% python3 -q
>>> import numpy as np
>>> from numpy import linalg as LA
>>> np.set_printoptions(precision=3, suppress=True, linewidth=120, sign=" ")
>>> def rd(a):
...     return np.round(a, 3) + 0
... 
>>> X = np.loadtxt("out4.csv", delimiter=",")
>>> X
array([[ 1.003, -2.74 , -0.699],
       [ 2.77 ,  0.706, -0.91 ],
       [ 1.728,  2.357,  0.675],
       [-2.383,  0.845,  1.615],
       [ 2.623, -1.296, -0.663],
       [ 0.33 , -1.297,  2.685],
       [-2.16 , -1.921,  0.804],
       [-1.35 ,  2.232, -1.482],
       [-2.221,  0.384,  1.98 ],
       [ 2.842, -0.933,  0.223],
       [-0.067, -2.977, -0.367],
       [ 1.596, -2.219, -1.236],
       [-2.219,  1.512,  1.338],
       [ 2.539, -0.863,  1.345],
       [-0.683,  1.969, -2.158],
       [-0.375, -2.458,  1.678],
       [-1.048,  0.39 ,  2.784],
       [-1.111,  2.775, -0.261],
       [ 0.85 ,  1.673,  2.341],
       [-2.384, -1.816, -0.143],
       [ 1.9  ,  0.158,  2.316],
       [-0.001, -2.566, -1.554],
       [ 2.11 , -1.651,  1.351],
       [-2.051,  1.854,  1.165],
       [-0.222,  1.94 ,  2.278],
       [-0.847,  1.164,  2.632],
       [-2.251, -1.462,  1.34 ],
       [-2.763,  0.575,  1.017],
       [ 0.194,  0.923, -2.848],
       [-2.112,  1.683,  1.307],
       [ 2.704,  0.045,  1.298],
       [ 2.78 , -0.809,  0.785],
       [ 1.33 , -0.491,  2.644],
       [ 2.055, -1.507, -1.583]])
>>> hat = X @ LA.solve(X.T @ X, X.T)
>>> print(LA.matrix_rank(np.eye(34) - hat))
31
>>> rd(np.trace(hat))
np.float64(3.0)
>>> rd(LA.eigvalsh(hat))
array([ 0.,  0.,  0.,  0.,  0.,  0.,  0.,  0.,  0.,  0.,  0.,  0.,  0.,  0.,  0.,  0.,  0.,  0.,  0.,  0.,  0.,  0.,
        0.,  0.,  0.,  0.,  0.,  0.,  0.,  0.,  0.,  1.,  1.,  1.])
>>> other = np.c_[X[:, :1] @ np.array([[-2]]), np.array([-1, -1, 5, 4, -5, -2, 5, 2, -3, 2, -5, -4, 2, 4, 5, 2, 4, 5, 1, 3, 0, 1, -2, -3, -5, 5, -3, 3, 3, 5, 0, -1, 2, -5])]
>>> other
array([[-2.006, -1.   ],
       [-5.54 , -1.   ],
       [-3.456,  5.   ],
       [ 4.766,  4.   ],
       [-5.246, -5.   ],
       [-0.66 , -2.   ],
       [ 4.32 ,  5.   ],
       [ 2.7  ,  2.   ],
       [ 4.442, -3.   ],
       [-5.684,  2.   ],
       [ 0.134, -5.   ],
       [-3.192, -4.   ],
       [ 4.438,  2.   ],
       [-5.078,  4.   ],
       [ 1.366,  5.   ],
       [ 0.75 ,  2.   ],
       [ 2.096,  4.   ],
       [ 2.222,  5.   ],
       [-1.7  ,  1.   ],
       [ 4.768,  3.   ],
       [-3.8  ,  0.   ],
       [ 0.002,  1.   ],
       [-4.22 , -2.   ],
       [ 4.102, -3.   ],
       [ 0.444, -5.   ],
       [ 1.694,  5.   ],
       [ 4.502, -3.   ],
       [ 5.526,  3.   ],
       [-0.388,  3.   ],
       [ 4.224,  5.   ],
       [-5.408,  0.   ],
       [-5.56 , -1.   ],
       [-2.66 ,  2.   ],
       [-4.11 , -5.   ]])
>>> rd(LA.norm(other - X @ LA.lstsq(X, other)[0], axis=0))
array([  0.   ,  18.017])
>>> LA.matrix_rank(np.c_[X, other])
np.int64(4)
